% python3 -q
>>> import numpy as np
>>> from numpy import linalg as LA
>>> np.set_printoptions(precision=2, suppress=True, linewidth=140)
>>> def rnd(a):
...     return np.round(a, 2) + 0
... 
>>> A = np.arange(12).reshape(3, 4) + -3
>>> A
array([[-3, -2, -1,  0],
       [ 1,  2,  3,  4],
       [ 5,  6,  7,  8]])
>>> rank = LA.matrix_rank(A)
>>> rank
np.int64(2)
>>> null = LA.svd(A)[2][rank:].T
>>> null.shape
(4, 2)
>>> LA.matrix_rank(A.T @ A), LA.matrix_rank(A @ A.T)
(np.int64(2), np.int64(2))
>>> rnd(A @ null)
array([[0., 0.],
       [0., 0.],
       [0., 0.]])
>>> np.allclose(A @ null, 0)
True
>>> [int(LA.matrix_rank(A[:i])) for i in range(1, len(A) + 1)]
[1, 2, 2]
>>> rng = np.random.default_rng(20717)
>>> out = A + rng.integers(-2, 3, (3, 2)) @ rng.integers(-2, 3, (2, 4))
>>> out
array([[ 3, -6,  1,  4],
       [-1,  3,  3,  3],
       [ 7,  6,  5,  8]])
>>> np.abs(out - A).sum(axis=1)
array([16,  4,  4])
>>> rnd(LA.svd(out - A, compute_uv=False))
array([8.87, 2.71, 0.  ])
>>> LA.matrix_rank(out - A, tol=1e-8)
np.int64(2)
>>> t = np.radians(60)
>>> R = np.eye(4)
>>> R[0, 0] = R[2, 2] = np.cos(t)
>>> R[0, 2], R[2, 0] = -np.sin(t), np.sin(t)
>>> rnd(R)
array([[ 0.5 ,  0.  , -0.87,  0.  ],
       [ 0.  ,  1.  ,  0.  ,  0.  ],
       [ 0.87,  0.  ,  0.5 ,  0.  ],
       [ 0.  ,  0.  ,  0.  ,  1.  ]])
>>> out = A @ R.T
>>> rnd(out)
array([[-0.63, -2.  , -3.1 ,  0.  ],
       [-2.1 ,  2.  ,  2.37,  4.  ],
       [-3.56,  6.  ,  7.83,  8.  ]])
>>> np.allclose(A @ A.T, out @ out.T)
True
>>> rnd(LA.svd(A, compute_uv=False)), rnd(LA.svd(out, compute_uv=False))
(array([14.45,  3.03,  0.  ]), array([14.45,  3.03,  0.  ]))
>>> u, r1 = A[1], A[0]
>>> u @ u
np.int64(30)
>>> pr = (u @ r1) / (u @ u) * u
>>> rnd(r1 - pr)
array([-2.67, -1.33,  0.  ,  1.33])
>>> LA.matrix_rank(np.outer(u, r1))
np.int64(1)
>>> K = np.loadtxt("test19.csv", delimiter=",")
>>> K
array([[  0.13,  -1.78,  21.43,  -4.14,   0.9 ],
       [ -2.15,   2.21, -21.4 ,  -4.29,   9.17],
       [  2.57,  -4.38, -17.19,  -0.51,  -5.24],
       [  0.39,   0.65,  12.56,  -0.43,  -6.12],
       [ -1.33,  -1.54,  -0.76,   6.31,  -7.51],
       [  0.63,   3.1 ,  -5.47,  16.75,  -2.22],
       [ -0.49,   0.95, -13.86,  -4.85,   0.5 ],
       [  1.23,   2.65,  10.8 , -14.31,  -4.72],
       [ -0.43,  -0.19,  -8.98,  -2.95,   2.26],
       [ -0.78,   0.7 , -23.41,  -1.7 ,   2.9 ],
       [ -0.2 ,  -4.36,  21.14,  -6.91,   7.17],
       [  1.53,  -1.73, -10.26, -13.62,   6.97],
       [ -0.25,   2.19,  -0.87,  -1.66,   1.63],
       [ -0.79,  -3.34, -14.16,  16.59,   1.68]])
>>> out = np.c_[K[:, :1] @ np.array([[1]]), np.array([4, 0, 4, 9, -2, 5, 4, -8, -3, -5, -5, 3, -5, -3])]
>>> out
array([[ 0.13,  4.  ],
       [-2.15,  0.  ],
       [ 2.57,  4.  ],
       [ 0.39,  9.  ],
       [-1.33, -2.  ],
       [ 0.63,  5.  ],
       [-0.49,  4.  ],
       [ 1.23, -8.  ],
       [-0.43, -3.  ],
       [-0.78, -5.  ],
       [-0.2 , -5.  ],
       [ 1.53,  3.  ],
       [-0.25, -5.  ],
       [-0.79, -3.  ]])
>>> rnd(LA.norm(LA.qr(K)[0].T @ out, axis=0) ** 2 / ((out ** 2).sum(axis=0) + 1e-12))
array([1.  , 0.16])
>>> LA.matrix_rank(np.c_[K, out])
np.int64(6)
>>> rnd(LA.lstsq(K, out[:, 0])[0])
array([1., 0., 0., 0., 0.])
>>> Xs = K - K.mean(axis=0)
>>> Uu, sigma, Vt = LA.svd(Xs, full_matrices=False)
>>> np.searchsorted(np.cumsum(sigma ** 2) / (sigma ** 2).sum(), 0.9) + 1
np.int64(2)
>>> rnd(sigma ** 2 / (sigma ** 2).sum())
array([0.68, 0.24, 0.06, 0.02, 0.  ])
>>> rnd(sigma)
array([54.86, 32.7 , 16.68,  9.09,  3.5 ])
>>> np.abs(Vt[0]).argmax()
np.int64(2)
>>> def softmax(z):
...     e = np.exp(z - z.max(axis=-1, keepdims=True))
...     return e / e.sum(axis=-1, keepdims=True)
... 
>>> rnd(softmax(K[13]))
array([0., 0., 0., 1., 0.])
>>> rnd(softmax(K[13] + 3))
array([0., 0., 0., 1., 0.])
>>> rnd(softmax(10 * K[13]))
array([0., 0., 0., 1., 0.])
>>> rnd(softmax(K).sum(axis=1))
array([1., 1., 1., 1., 1., 1., 1., 1., 1., 1., 1., 1., 1., 1.])
>>> S = K @ K.T / np.sqrt(5)
>>> softmax(S)[13] @ K
array([ -0.79,  -3.34, -14.16,  16.59,   1.68])
>>> arr = np.loadtxt("sample18.csv", delimiter=",")
>>> arr
array([[ 0.62, -2.12,  1.48, -9.61, -0.81],
       [-1.57, -7.01, -5.35, -3.48, -2.77],
       [ 4.01, -3.42, -7.85, -3.18,  0.7 ],
       [ 1.5 , -0.08,  5.93, -7.87, -0.85],
       [-4.56,  7.03,  3.73, -3.28, -2.27],
       [ 7.06, -5.38, -4.59, -0.49,  0.15],
       [ 4.66, -1.13, -4.27, -2.18, -7.35],
       [ 6.09, -0.65, -4.79, -4.37, -4.52],
       [ 0.14,  3.81,  4.49,  8.07, -0.48],
       [-4.17,  5.43, -6.21,  3.65,  1.12],
       [ 2.23,  2.15,  2.64, -6.46, -6.46],
       [-8.74,  0.01,  2.13, -1.88, -3.93],
       [-1.81, -7.53, -2.04, -5.81, -1.44],
       [ 1.42,  0.87,  3.54, -7.7 , -5.03]])
>>> proj = arr @ LA.solve(arr.T @ arr, arr.T)
>>> rnd(proj @ arr[:, 1])
array([-2.12, -7.01, -3.42, -0.08,  7.03, -5.38, -1.13, -0.65,  3.81,  5.43,  2.15,  0.01, -7.53,  0.87])
>>> rnd(LA.eigvalsh(proj))
array([0., 0., 0., 0., 0., 0., 0., 0., 0., 1., 1., 1., 1., 1.])
>>> rnd(np.diag(proj))
array([0.29, 0.36, 0.31, 0.31, 0.35, 0.25, 0.47, 0.3 , 0.39, 0.58, 0.3 , 0.51, 0.34, 0.23])
>>> rnd(softmax(arr).sum(axis=1))
array([1., 1., 1., 1., 1., 1., 1., 1., 1., 1., 1., 1., 1., 1.])
>>> rnd(softmax(arr[7]))
array([1., 0., 0., 0., 0.])
>>> S = arr @ arr.T / np.sqrt(5)
>>> softmax(S).round(6).argmax(axis=1)
array([ 0,  1,  2,  3,  4,  5,  6,  7,  8,  9, 10, 11, 12, 13])
>>> rnd(softmax(S)[7] @ arr)
array([ 6.05, -0.67, -4.77, -4.3 , -4.61])
>>> x0 = np.array([6, 6, 1, 6, 3])
>>> y = arr @ x0
>>> c, lr = np.zeros(5), 1 / LA.norm(arr, 2) ** 2
>>> for i in range(6):
...     c -= lr * arr.T @ (arr @ c - y)
...     if i % 1 == 0: print(i, round(LA.norm(arr @ c - y), 2))
... 
0 80.39
1 55.09
2 38.61
3 27.44
4 19.84
5 14.66
>>> rnd(c)
array([5.18, 5.17, 1.06, 6.35, 2.42])
>>> rnd(LA.norm(A, 2) / LA.norm(A))
np.float64(0.98)
>>> [round(float(x), 2) for x in LA.svd(A, compute_uv=False)[:3]]
[14.45, 3.03, 0.0]
>>> LA.matrix_rank(A, rtol=0.1)
np.int64(2)
>>> out = np.array([[1, 2, 0, -1], [2, 2, 0, 1]])
>>> M = out.T @ out
>>> M
array([[5, 6, 0, 1],
       [6, 8, 0, 0],
       [0, 0, 0, 0],
       [1, 0, 0, 2]])
>>> evals, evecs = LA.eigh(M)
>>> x0 = np.array([3, 0, 2, 3])
>>> rnd(LA.eigvalsh(M[1:, 1:]))
array([0., 2., 8.])
>>> x0 = np.array([-9, -8, -8, -8])
>>> h = np.maximum(M @ x0, 0)
>>> np.maximum(M @ x0, 0) - np.maximum(-M @ x0, 0)
array([-101, -118,    0,  -25])
>>> M.T @ h
array([0, 0, 0, 0])
>>> np.tanh(M @ x0)
array([-1., -1.,  0., -1.])
>>> M * (h > 1e-9)[:, None]
array([[0, 0, 0, 0],
       [0, 0, 0, 0],
       [0, 0, 0, 0],
       [0, 0, 0, 0]])
>>> np.maximum(M @ (3 * x0), 0)
array([0, 0, 0, 0])
>>> h
array([0, 0, 0, 0])
>>> out = np.array([[1, -3, 2], [3, 0, 1], [-3, 3, -1], [0, -3, -2]])
>>> out @ M
Traceback (most recent call last):
  File "<python-input-88>", line 1, in <module>
    out @ M
    ~~~~^~~
ValueError: matmul: Input operand 1 has a mismatch in its core dimension 0, with gufunc signature (n?,k),(k,m?)->(n?,m?) (size 4 is different from 3)
>>> out.T @ M.T
array([[ 23,  30,   0,   1],
       [-18, -18,   0,  -9],
       [ 14,  20,   0,  -2]])
>>> np.einsum("ik,kj->ij", M, out)
array([[ 23, -18,  14],
       [ 30, -18,  20],
       [  0,   0,   0],
       [  1,  -9,  -2]])
>>> LA.matrix_rank(M @ out)
np.int64(2)
>>> Uu, sigma, Vt = LA.svd(M)
>>> rnd(sigma)
array([12.72,  2.28,  0.  ,  0.  ])
>>> np.argmax(sigma[:-1] / (sigma[1:] + 1e-6)) + 1
np.int64(2)
>>> out = Uu[:, :2] @ np.diag(sigma[:2]) @ Vt[:2]
>>> LA.matrix_rank(out)
np.int64(2)
>>> W0 = np.load("run15.npy")
>>> W0
array([[  9.74, -77.39, -17.01],
       [  6.85, -51.62,  -7.82],
       [  5.5 , -41.49,  -4.61],
       [  4.47, -34.35,  -2.54],
       [  4.32, -33.31,  -2.26],
       [  2.69, -23.06,   0.23],
       [  2.68, -23.  ,   0.24],
       [  2.51, -22.02,   0.44],
       [  2.39, -21.28,   0.58],
       [  2.28, -20.67,   0.7 ],
       [  1.85, -18.14,   1.14],
       [  0.99, -13.18,   1.79],
       [  0.8 , -12.07,   1.88],
       [  0.23,  -8.62,   2.  ],
       [  0.21,  -8.46,   2.  ],
       [ -0.18,  -5.64,   1.82],
       [ -0.38,  -2.16,   1.04],
       [ -0.31,  -1.28,   0.69],
       [ -0.07,  -0.21,   0.13],
       [ -0.05,  -0.13,   0.08],
       [ -0.02,  -0.06,   0.04],
       [  0.21,   0.48,  -0.32],
       [  0.26,   0.57,  -0.38],
       [  0.71,   1.24,  -0.89],
       [  1.52,   2.04,  -1.54],
       [  7.29,   5.42,  -3.13],
       [ 11.49,   7.93,  -2.79],
       [ 14.36,   9.88,  -2.15],
       [ 16.31,  11.3 ,  -1.58],
       [ 18.77,  13.21,  -0.7 ],
       [ 20.37,  14.52,  -0.06],
       [ 28.99,  22.43,   4.27],
       [ 32.6 ,  26.11,   6.44]])
>>> gram = np.cov(W0, rowvar=False)
>>> rnd(LA.eigvalsh(gram)[::-1])
array([490.37,  61.91,   6.7 ])
>>> gram.shape
(3, 3)
>>> rnd(np.polyfit(W0[:, 1], W0[:, 0], 1))
array([0.16, 7.49])
>>> np.median(W0, axis=0)
array([ 2.39, -2.16,  0.08])
